% ipython --no-banner

In [1]: import numpy as np

In [2]: import numpy.linalg as la

In [3]: np.set_printoptions(precision=2, suppress=True, linewidth=100)

In [4]: def rnd(a):
   ...:     return np.round(a, 2) + 0
   ...: 

In [5]: E = np.loadtxt("test0.csv", delimiter=",")

In [6]: print(E)
[[ 15.07   1.77   1.38]
 [  5.58  13.36  -3.49]
 [ -6.93  -0.91  -5.54]
 [ -6.35  10.82  -1.14]
 [  5.91  -4.3  -15.52]]

In [7]: x0 = np.array([6, 1, 9])

In [8]: y = E @ x0

In [9]: print(rnd(y))
[ 104.61   15.43  -92.35  -37.54 -108.52]

In [10]: print(rnd(la.lstsq(E, y)[0]))
[6. 1. 9.]

In [11]: print(rnd(la.solve(E.T @ E, E.T @ y)))
[6. 1. 9.]

In [12]: print(rnd(la.pinv(E) @ E))
[[1. 0. 0.]
 [0. 1. 0.]
 [0. 0. 1.]]

In [13]: rng = np.random.default_rng(545)

In [14]: y = y + 0.02 * rng.normal(size=5)

In [15]: print(rnd(y))
[ 104.63   15.41  -92.34  -37.53 -108.54]

In [16]: coef, *_ = la.lstsq(E, y)

In [17]: print(rnd(E.T @ (y - E @ coef)))
[0. 0. 0.]

In [18]: print(coef.round())
[6. 1. 9.]

In [19]: print([round(float(la.norm(la.solve(E.T @ E + lam * np.eye(3), E.T @ y))), 2) for lam in (0, 1, 10, 100)])
[10.86, 10.82, 10.48, 7.98]

In [20]: out = np.array([[-2, 1], [2, -1]])

In [21]: Z = np.kron(out, E)

In [22]: print(la.matrix_rank(Z))
3

In [23]: print(Z.shape)
(10, 6)

In [24]: x0 = np.array([0, 0, 2])

In [25]: y = E @ x0

In [26]: coef, lr = np.zeros(3), 1 / la.norm(E, 2) ** 2

In [27]: for i in range(300):
    ...:     coef -= lr * E.T @ (E @ coef - y)
    ...:     if i % 50 == 0: print(i, round(la.norm(E @ coef - y), 2))
    ...: 
0 9.97
50 0.0
100 0.0
150 0.0
200 0.0
250 0.0

In [28]: print(rnd(coef))
[0. 0. 2.]

In [29]: Q, V = la.qr(E[:, :1])[0], la.qr(E[:, 1:])[0]

In [30]: sigma = la.svd(Q.T @ V, compute_uv=False)

In [31]: print(rnd(la.norm(Q @ Q.T - V @ V.T, 2)))
1.0

In [32]: print(rnd(sigma))
[0.14]

In [33]: print((sigma > 0.9).sum())
0

In [34]: data = np.load("sample1.npy")

In [35]: print(data)
[[2.02 1.   0.   2.   1.   1.  ]
 [2.   1.02 2.   1.   0.   0.  ]
 [0.   2.   2.02 1.   0.   2.  ]
 [1.   1.   1.   2.02 1.   1.  ]
 [1.   1.   2.   0.   1.02 1.  ]
 [2.   1.   0.   2.   1.   1.02]]

In [36]: print(rnd(la.det(data)))
-0.18

In [37]: print((data + data.T) / 2)
[[2.02 1.5  0.   1.5  1.   1.5 ]
 [1.5  1.02 2.   1.   0.5  0.5 ]
 [0.   2.   2.02 1.   1.   1.  ]
 [1.5  1.   1.   2.02 0.5  1.5 ]
 [1.   0.5  1.   0.5  1.02 1.  ]
 [1.5  0.5  1.   1.5  1.   1.02]]

In [38]: print(np.allclose(data, data.T))
False

In [39]: print(rnd(np.sort(np.abs(la.eigvals(data)))))
[0.02 0.66 1.26 1.28 1.28 6.75]

In [40]: print(np.allclose(data @ data.T, data.T @ data))
False

In [41]: print(np.abs(data).max())
2.02

In [42]: print(np.count_nonzero(data))
29

In [43]: print(np.unravel_index(np.abs(data).argmax(), data.shape))
(np.int64(0), np.int64(0))

In [44]: print(rnd(np.diff(data, axis=0)))
[[-0.02  0.02  2.   -1.   -1.   -1.  ]
 [-2.    0.98  0.02  0.    0.    2.  ]
 [ 1.   -1.   -1.02  1.02  1.   -1.  ]
 [ 0.    0.    1.   -2.02  0.02  0.  ]
 [ 1.    0.   -2.    2.   -0.02  0.02]]

In [45]: print(rnd(la.svd(data, compute_uv=False)))
[6.85 3.1  2.   1.16 0.71 0.01]

In [46]: print(rnd(data.mean(axis=0)))
[1.34 1.17 1.17 1.34 0.67 1.  ]

In [47]: print(data.shape)
(6, 6)

In [48]: feats = np.tanh(np.array([[-1.1, 0.0],
    ...:     [1.1, -0.8],
    ...:     [0.3, 0.3],
    ...:     [-0.5, -1.0],
    ...:     [0.3, 0.8],
    ...:     [-0.7, -1.8],
    ...:     [-1.7, 1.7],
    ...:     [-0.6, -0.4],
    ...:     [-0.6, 0.5],
    ...:     [0.0, 0.6],
    ...:     [-1.6, 1.5],
    ...:     [-1.1, -1.0],
    ...:     [-0.3, 0.3]]) @ np.array([[-0.3, 0.1, -1.1], [0.2, -1.6, 1.0]]))

In [49]: print(rnd(feats))
[[ 0.32 -0.11  0.84]
 [-0.45  0.88 -0.96]
 [-0.03 -0.42 -0.03]
 [-0.05  0.91 -0.42]
 [ 0.07 -0.85  0.44]
 [-0.15  0.99 -0.77]
 [ 0.69 -0.99  1.  ]
 [ 0.1   0.52  0.25]
 [ 0.27 -0.7   0.82]
 [ 0.12 -0.74  0.54]
 [ 0.65 -0.99  1.  ]
 [ 0.13  0.9   0.21]
 [ 0.15 -0.47  0.56]]

In [50]: Xs = feats - feats.mean(axis=0)

In [51]: V = la.svd(Xs)[2][:2]

In [52]: out = Xs - Xs @ V.T @ V

In [53]: print(rnd(la.norm(out) / la.norm(Xs)))
0.11

In [54]: print(rnd((Xs @ V.T).std(axis=0)))
[0.98 0.32]

In [55]: print(rnd(out.std(axis=0)))
[0.1  0.01 0.05]

In [56]: out = np.c_[feats[:, :2] @ np.array([[6, 6], [8, 7]]), np.array([2, 0, -2, 2, -2, 1, -2, -1, 2, -1, 3, 3, 3])]

In [57]: print(rnd(out))
[[ 1.03  1.14  2.  ]
 [ 4.34  3.46  0.  ]
 [-3.56 -3.13 -2.  ]
 [ 7.01  6.1   2.  ]
 [-6.37 -5.52 -2.  ]
 [ 7.05  6.06  1.  ]
 [-3.8  -2.81 -2.  ]
 [ 4.78  4.26 -1.  ]
 [-3.93 -3.24  2.  ]
 [-5.24 -4.49 -1.  ]
 [-3.99 -3.    3.  ]
 [ 8.    7.1   3.  ]
 [-2.87 -2.4   3.  ]]

In [58]: print(rnd(la.norm(out - feats @ la.lstsq(feats, out)[0], axis=0)))
[0.   0.   5.86]

In [59]: proj = feats @ la.solve(feats.T @ feats, feats.T)

In [60]: print(rnd(proj @ feats[:, 0]))
[ 0.32 -0.45 -0.03 -0.05  0.07 -0.15  0.69  0.1   0.27  0.12  0.65  0.13  0.15]

In [61]: print(rnd(np.trace(proj)))
3.0

In [62]: print(np.allclose(proj @ proj, proj))
True

In [63]: ang = np.radians(120)

In [64]: R = np.eye(3)

In [65]: R[2, 2] = R[0, 0] = np.cos(ang)

In [66]: R[2, 0], R[0, 2] = -np.sin(ang), np.sin(ang)

In [67]: print(rnd(R))
[[-0.5   0.    0.87]
 [ 0.    1.    0.  ]
 [-0.87  0.   -0.5 ]]

In [68]: out = feats @ R.T

In [69]: print(np.allclose(feats @ feats.T, out @ out.T))
True

In [70]: print(rnd(la.det(R)), rnd(np.trace(R)))
1.0 0.0

In [71]: K = np.load("block2.npy")

In [72]: print(K)
[[  1  -1   1  -1]
 [  1   0   0   0]
 [  1   1   1   1]
 [  1   2   4   8]
 [  1   3   9  27]
 [  1   4  16  64]
 [  1   5  25 125]
 [  1   6  36 216]]

In [73]: x0 = np.array([1, 0, 0, 0])

In [74]: y = K @ x0

In [75]: print(rnd(la.solve(K.T @ K, K.T @ y)))
[1. 0. 0. 0.]

In [76]: y = y + 0.1 * rng.normal(size=8)

In [77]: print(rnd(y))
[0.93 1.03 1.06 1.16 1.02 0.82 1.03 0.63]

In [78]: coef, *_ = la.lstsq(K, y)

In [79]: print(rnd(coef))
[ 1.03  0.07 -0.02  0.  ]

In [80]: Uu, sigma, VT = la.svd(K, full_matrices=False)

In [81]: print(rnd(sigma / sigma[0]))
[1.   0.03 0.01 0.01]

In [82]: print(rnd(np.cumsum(sigma ** 2) / np.sum(sigma ** 2)))
[1. 1. 1. 1.]

In [83]: print(rnd(Uu.T @ K @ VT.T))
[[263.57   0.     0.     0.  ]
 [  0.     8.53   0.     0.  ]
 [  0.     0.     1.75   0.  ]
 [  0.     0.     0.     1.47]]

In [84]: Uu, sigma, VT = la.svd(data)

In [85]: print(np.argmax(sigma[:-1] / (sigma[1:] + 1e-6)) + 1)
5

In [86]: out = Uu[:, :5] @ np.diag(sigma[:5]) @ VT[:5]

In [87]: print(la.matrix_rank(data, rtol=0.05))
5

In [88]: print(la.matrix_rank(out))
5

In [89]: X = np.diag(np.array([1, 2, 0, 2, 0]))

In [90]: print(X)
[[1 0 0 0 0]
 [0 2 0 0 0]
 [0 0 0 0 0]
 [0 0 0 2 0]
 [0 0 0 0 0]]

In [91]: x0 = np.array([-2, 7, 1, 1, -9])

In [92]: print(np.einsum("ij,j->i", X, x0))
[-2 14  0  2  0]

In [93]: print(X * x0)
[[-2  0  0  0  0]
 [ 0 14  0  0  0]
 [ 0  0  0  0  0]
 [ 0  0  0  2  0]
 [ 0  0  0  0  0]]

In [94]: print(la.norm(X @ x0) <= la.norm(X, 2) * la.norm(x0) + 1e-9)
True

In [95]: print(np.abs(np.diag(la.qr(X)[1])) > 1e-9)
[ True  True False  True False]

In [96]: print(np.unique(X.round(6), axis=0).shape)
(4, 5)

In [97]: Uu, sigma, VT = la.svd(X)

In [98]: print(sigma)
[2. 2. 1. 0. 0.]

In [99]: print(np.argmax(sigma[:-1] / (sigma[1:] + 1e-6)) + 1)
3

In [100]: out = Uu[:, :3] @ np.diag(sigma[:3]) @ VT[:3]

In [101]: print(rnd(la.norm(X - out, 2)), sigma[3])
0.0 0.0

In [102]: print(rnd(la.norm(X - out) / la.norm(X)))
0.0

In [103]: print(np.argsort(-la.norm(X, axis=0).round(6), kind="stable")[:3])
[1 3 0]

In [104]: print(la.cond(X) > 100)
True

In [105]: print(rnd(la.norm(X, 2) / la.norm(X)))
0.67

In [106]: print([round(float(x), 2) for x in la.svd(X, compute_uv=False)[:3]])
[2.0, 2.0, 1.0]

In [107]: print(X @ X)
[[1 0 0 0 0]
 [0 4 0 0 0]
 [0 0 0 0 0]
 [0 0 0 4 0]
 [0 0 0 0 0]]

In [108]: print((X != 0).astype(int))
[[1 0 0 0 0]
 [0 1 0 0 0]
 [0 0 0 0 0]
 [0 0 0 1 0]
 [0 0 0 0 0]]

In [109]: print(np.flatnonzero(la.matrix_power((X != 0) + (X.T != 0) + np.eye(5), 5)[1]))
[1]

In [110]: print(rnd(np.sort(la.eigvals(X).real)))
[0. 0. 1. 2. 2.]

In [111]: W0 = np.loadtxt("out16.csv", delimiter=",")

In [112]: print(rnd(W0))
[[ 0.8  -0.2   0.07 -0.2  -0.34 -0.07 -0.34 -0.2 ]
 [-0.2   0.8   0.07 -0.2  -0.34 -0.07 -0.34 -0.2 ]
 [ 0.07  0.07  0.98  0.07  0.11  0.02  0.11  0.07]
 [-0.2  -0.2   0.07  0.8  -0.34 -0.07 -0.34 -0.2 ]
 [-0.34 -0.34  0.11 -0.34  0.43 -0.11 -0.57 -0.34]
 [-0.07 -0.07  0.02 -0.07 -0.11  0.98 -0.11 -0.07]
 [-0.34 -0.34  0.11 -0.34 -0.57 -0.11  0.43 -0.34]
 [-0.2  -0.2   0.07 -0.2  -0.34 -0.07 -0.34  0.8 ]]

In [113]: def softmax(z):
     ...:     e = np.exp(z - z.max(axis=-1, keepdims=True))
     ...:     return e / e.sum(axis=-1, keepdims=True)
     ...: 

In [114]: print(rnd(softmax(W0[1])))
[0.1  0.27 0.13 0.1  0.09 0.12 0.09 0.1 ]

In [115]: att = W0 @ W0.T / np.sqrt(8)

In [116]: print(rnd(softmax(att + np.triu(np.full(att.shape, -np.inf), 1))))
[[1.   0.   0.   0.   0.   0.   0.   0.  ]
 [0.41 0.59 0.   0.   0.   0.   0.   0.  ]
 [0.29 0.29 0.42 0.   0.   0.   0.   0.  ]
 [0.23 0.23 0.23 0.32 0.   0.   0.   0.  ]
 [0.18 0.18 0.18 0.18 0.26 0.   0.   0.  ]
 [0.16 0.16 0.16 0.16 0.16 0.22 0.   0.  ]
 [0.13 0.13 0.13 0.13 0.13 0.13 0.19 0.  ]
 [0.12 0.12 0.12 0.12 0.12 0.12 0.12 0.17]]

In [117]: print(rnd(W0.reshape(-1, 2)))
[[ 0.8  -0.2 ]
 [ 0.07 -0.2 ]
 [-0.34 -0.07]
 [-0.34 -0.2 ]
 [-0.2   0.8 ]
 [ 0.07 -0.2 ]
 [-0.34 -0.07]
 [-0.34 -0.2 ]
 [ 0.07  0.07]
 [ 0.98  0.07]
 [ 0.11  0.02]
 [ 0.11  0.07]
 [-0.2  -0.2 ]
 [ 0.07  0.8 ]
 [-0.34 -0.07]
 [-0.34 -0.2 ]
 [-0.34 -0.34]
 [ 0.11 -0.34]
 [ 0.43 -0.11]
 [-0.57 -0.34]
 [-0.07 -0.07]
 [ 0.02 -0.07]
 [-0.11  0.98]
 [-0.11 -0.07]
 [-0.34 -0.34]
 [ 0.11 -0.34]
 [-0.57 -0.11]
 [ 0.43 -0.34]
 [-0.2  -0.2 ]
 [ 0.07 -0.2 ]
 [-0.34 -0.07]
 [-0.34  0.8 ]]

In [118]: print(rnd(W0.reshape(2, -1)))
[[ 0.8  -0.2   0.07 -0.2  -0.34 -0.07 -0.34 -0.2  -0.2   0.8   0.07 -0.2  -0.34 -0.07 -0.34 -0.2
   0.07  0.07  0.98  0.07  0.11  0.02  0.11  0.07 -0.2  -0.2   0.07  0.8  -0.34 -0.07 -0.34 -0.2 ]
 [-0.34 -0.34  0.11 -0.34  0.43 -0.11 -0.57 -0.34 -0.07 -0.07  0.02 -0.07 -0.11  0.98 -0.11 -0.07
  -0.34 -0.34  0.11 -0.34 -0.57 -0.11  0.43 -0.34 -0.2  -0.2   0.07 -0.2  -0.34 -0.07 -0.34  0.8 ]]

In [119]: print(rnd(W0.ravel(order="F")))
[ 0.8  -0.2   0.07 -0.2  -0.34 -0.07 -0.34 -0.2  -0.2   0.8   0.07 -0.2  -0.34 -0.07 -0.34 -0.2
  0.07  0.07  0.98  0.07  0.11  0.02  0.11  0.07 -0.2  -0.2   0.07  0.8  -0.34 -0.07 -0.34 -0.2
 -0.34 -0.34  0.11 -0.34  0.43 -0.11 -0.57 -0.34 -0.07 -0.07  0.02 -0.07 -0.11  0.98 -0.11 -0.07
 -0.34 -0.34  0.11 -0.34 -0.57 -0.11  0.43 -0.34 -0.2  -0.2   0.07 -0.2  -0.34 -0.07 -0.34  0.8 ]

In [120]: blk = W0.reshape(8, 2, -1)

In [121]: print(blk.shape)
(8, 2, 4)

In [122]: print(rnd(np.einsum("ihd,ihd->ih", blk, blk)))
[[0.72 0.28]
 [0.72 0.28]
 [0.97 0.03]
 [0.72 0.28]
 [0.36 0.64]
 [0.01 0.99]
 [0.36 0.64]
 [0.13 0.87]]

In [123]: print(np.einsum("ihd,jhd->hij", blk, blk).shape)
(2, 8, 8)

In [124]: print(rnd(blk.transpose(1, 0, 2)))
[[[ 0.8  -0.2   0.07 -0.2 ]
  [-0.2   0.8   0.07 -0.2 ]
  [ 0.07  0.07  0.98  0.07]
  [-0.2  -0.2   0.07  0.8 ]
  [-0.34 -0.34  0.11 -0.34]
  [-0.07 -0.07  0.02 -0.07]
  [-0.34 -0.34  0.11 -0.34]
  [-0.2  -0.2   0.07 -0.2 ]]

 [[-0.34 -0.07 -0.34 -0.2 ]
  [-0.34 -0.07 -0.34 -0.2 ]
  [ 0.11  0.02  0.11  0.07]
  [-0.34 -0.07 -0.34 -0.2 ]
  [ 0.43 -0.11 -0.57 -0.34]
  [-0.11  0.98 -0.11 -0.07]
  [-0.57 -0.11  0.43 -0.34]
  [-0.34 -0.07 -0.34  0.8 ]]]
